$ ipython --no-banner

In [1]: import numpy as np

In [2]: np.set_printoptions(suppress=True, linewidth=160)

In [3]: arr = np.loadtxt("sample9.csv", delimiter=",")

In [4]: arr
Out[4]: 
array([[ 4.,  2.,  0.,  2.],
       [ 2.,  4.,  0.,  2.],
       [-6., -6.,  2., -6.],
       [-6., -6.,  0., -4.]])

In [5]: r = np.linalg.matrix_rank(arr)

In [6]: r
Out[6]: np.int64(3)

In [7]: N = np.linalg.svd(arr)[2][r:].T

In [8]: [int(np.linalg.matrix_rank(arr[:i])) for i in range(1, len(arr) + 1)]
Out[8]: [1, 2, 3, 3]

In [9]: np.allclose(arr @ N, 0)
Out[9]: True

In [10]: [int(np.linalg.matrix_rank(np.delete(arr, i, axis=0))) for i in range(4)]
Out[10]: [3, 3, 2, 3]

In [11]: np.round(np.linalg.det(2 * arr), 3), round(float(np.linalg.det(arr)), 3)
Out[11]: (np.float64(0.0), 0.0)

In [12]: np.round(np.linalg.eigvals(arr), 3) + 0
Out[12]: array([2., 0., 2., 2.])

In [13]: round(float(np.linalg.det(arr.T)), 3)
Out[13]: -0.0

In [14]: np.einsum("ij,ji->", arr, arr)
Out[14]: np.float64(12.0)

In [15]: np.unravel_index(np.abs(arr).argmax(), arr.shape)
Out[15]: (np.int64(2), np.int64(0))

In [16]: np.count_nonzero(arr)
Out[16]: np.int64(13)

In [17]: arr.mean(axis=0)
Out[17]: array([-1.5, -1.5,  0.5, -1.5])

In [18]: arr.shape
Out[18]: (4, 4)

In [19]: G = arr.T @ arr

In [20]: np.diag(G)
Out[20]: array([92., 92.,  4., 60.])

In [21]: np.trace(G), (arr ** 2).sum()
Out[21]: (np.float64(248.0), np.float64(248.0))

In [22]: G
Out[22]: 
array([[ 92.,  88., -12.,  72.],
       [ 88.,  92., -12.,  72.],
       [-12., -12.,   4., -12.],
       [ 72.,  72., -12.,  60.]])

In [23]: round(float(np.linalg.norm(G, 2) / np.linalg.norm(G)), 3)
Out[23]: 1.0

In [24]: np.argsort(-np.linalg.norm(G, axis=0).round(6), kind="stable")[:3]
Out[24]: array([0, 1, 3])

In [25]: np.linalg.cond(G) > 100
Out[25]: np.True_

In [26]: [round(float(x), 3) for x in np.linalg.svd(G, compute_uv=False)[:3]]
Out[26]: [240.0, 4.0, 4.0]

In [27]: X = np.load("mat.npy")

In [28]: X
Out[28]: 
array([[-0.7 ,  0.42, -0.98,  0.49],
       [-0.5 ,  0.3 , -0.7 ,  0.35],
       [ 0.9 , -0.54,  1.26, -0.63],
       [ 1.3 , -0.78,  1.82, -0.91]])

In [29]: # looks like rank 1

In [30]: U, sigma, Vh = np.linalg.svd(X)

In [31]: evecs = Vh[:(sigma > 1e-8).sum()]

In [32]: rng = np.random.default_rng(65289)

In [33]: vec = X[1] + 2 * X[3] + rng.integers(2) * np.eye(4)[0]

In [34]: vec.round(3)
Out[34]: array([ 2.1 , -1.26,  2.94, -1.47])

In [35]: np.allclose(evecs.T @ evecs @ vec, vec)
Out[35]: True

In [36]: np.round(np.diag(evecs.T @ evecs), 3)
Out[36]: array([0.262, 0.094, 0.514, 0.129])

In [37]: np.round(evecs.T @ evecs, 3)
Out[37]: 
array([[ 0.262, -0.157,  0.367, -0.184],
       [-0.157,  0.094, -0.22 ,  0.11 ],
       [ 0.367, -0.22 ,  0.514, -0.257],
       [-0.184,  0.11 , -0.257,  0.129]])

In [38]: round(float(np.linalg.norm(vec - evecs.T @ evecs @ vec)), 3)
Out[38]: 0.0

In [39]: np.linalg.lstsq(X[:-1].T, X[-1])[2]
Out[39]: np.int32(1)

In [40]: np.allclose(X[:-1].T @ np.linalg.lstsq(X[:-1].T, X[-1])[0], X[-1])
Out[40]: True

In [41]: np.round(np.trace(np.linalg.pinv(X) @ X), 3)
Out[41]: np.float64(1.0)

In [42]: vec = np.array([1, 1, 0, -1])

In [43]: h1 = np.maximum(X @ vec, 0)

In [44]: np.round(np.tanh(X @ vec), 3)
Out[44]: array([-0.647, -0.501,  0.757,  0.892])

In [45]: X * (h1 > 1e-9)[:, None]
Out[45]: 
array([[-0.  ,  0.  , -0.  ,  0.  ],
       [-0.  ,  0.  , -0.  ,  0.  ],
       [ 0.9 , -0.54,  1.26, -0.63],
       [ 1.3 , -0.78,  1.82, -0.91]])

In [46]: h1.round(3)
Out[46]: array([0.  , 0.  , 0.99, 1.43])

In [47]: lab = rng.permutation(4)

In [48]: lab
Out[48]: array([0, 3, 1, 2])

In [49]: A2 = X[lab][:, lab]

In [50]: np.diag(A2)
Out[50]: array([-0.7 , -0.91,  0.3 ,  1.26])

In [51]: np.allclose(A2, X)
Out[51]: False

In [52]: round(float(np.trace(A2)), 3)
Out[52]: -0.05

In [53]: np.round(np.sort(np.abs(np.linalg.eigvals(A2))), 3) + 0
Out[53]: array([0.  , 0.  , 0.  , 0.05])

In [54]: A2
Out[54]: 
array([[-0.7 ,  0.49,  0.42, -0.98],
       [ 1.3 , -0.91, -0.78,  1.82],
       [-0.5 ,  0.35,  0.3 , -0.7 ],
       [ 0.9 , -0.63, -0.54,  1.26]])

In [55]: np.round(np.linalg.eigvals(X), 3) + 0
Out[55]: array([-0.05,  0.  ,  0.  ,  0.  ])

In [56]: round(float(np.linalg.eigvals(X).sum().real), 3)
Out[56]: -0.05

In [57]: np.round(np.einsum("ij,ji->", X, X), 3)
Out[57]: np.float64(0.003)

In [58]: round(float(np.einsum("ii->", X)), 3)
Out[58]: -0.05

In [59]: round(np.linalg.det(X[::-1]), 3)
Out[59]: np.float64(0.0)

In [60]: round(np.linalg.det(2 * X), 3), round(np.linalg.det(X), 3)
Out[60]: (np.float64(0.0), np.float64(0.0))

In [61]: np.round(np.poly(X), 3) + 0
Out[61]: array([1.  , 0.05, 0.  , 0.  , 0.  ])

In [62]: mat = np.load("test13.npy")

In [63]: mat
Out[63]: 
array([[ 1.454,  3.95 , -5.07 ],
       [ 3.601,  1.075, -4.307],
       [ 1.748,  3.302, -3.946],
       [ 2.018,  2.928, -3.802],
       [ 2.766,  1.988, -3.778],
       [-1.777,  8.676, -7.82 ],
       [ 4.595, -0.807, -1.748],
       [ 0.484,  5.156, -5.046],
       [ 3.901,  0.373, -2.996],
       [ 2.763,  1.424, -1.512],
       [-0.802,  7.259, -7.026],
       [ 0.391,  6.026, -8.059],
       [ 3.279,  1.64 , -4.957],
       [ 2.626,  1.511, -1.173],
       [-1.291,  7.235, -4.486],
       [ 3.755,  0.817, -4.043],
       [-1.971,  8.278, -5.26 ],
       [-0.63 ,  6.098, -3.239],
       [ 1.19 ,  4.237, -4.9  ],
       [-1.094,  7.021, -4.618],
       [ 2.106,  2.449, -2.327],
       [ 5.772, -2.318, -1.59 ],
       [ 3.094,  0.717, -0.336]])

In [64]: np.count_nonzero(mat)
Out[64]: np.int64(69)

In [65]: np.unravel_index(np.abs(mat).argmax(), mat.shape)
Out[65]: (np.int64(5), np.int64(1))

In [66]: mat.shape
Out[66]: (23, 3)

In [67]: np.round(mat.sum(axis=0), 3)
Out[67]: array([ 37.978,  79.035, -92.039])

In [68]: np.round(np.linalg.svd(mat, compute_uv=False), 3)
Out[68]: array([29.788, 14.092,  3.77 ])

In [69]: np.round(mat.mean(axis=0), 3)
Out[69]: array([ 1.651,  3.436, -4.002])

In [70]: Xc = mat - mat.mean(axis=0)

In [71]: U, sigma, Vh = np.linalg.svd(Xc, full_matrices=False)

In [72]: np.abs(U[:, 0]).argmax()
Out[72]: np.int64(21)

In [73]: (np.sign(U[:, 0]) == np.sign(U[0, 0])).astype(int)
Out[73]: array([1, 0, 0, 0, 0, 1, 0, 1, 0, 0, 1, 1, 0, 0, 1, 0, 1, 1, 1, 1, 0, 0, 0])

In [74]: np.searchsorted(np.cumsum(sigma ** 2) / (sigma ** 2).sum(), 0.9) + 1
Out[74]: np.int64(1)

In [75]: np.round((sigma ** 2).sum() ** 2 / (sigma ** 4).sum(), 3)
Out[75]: np.float64(1.217)
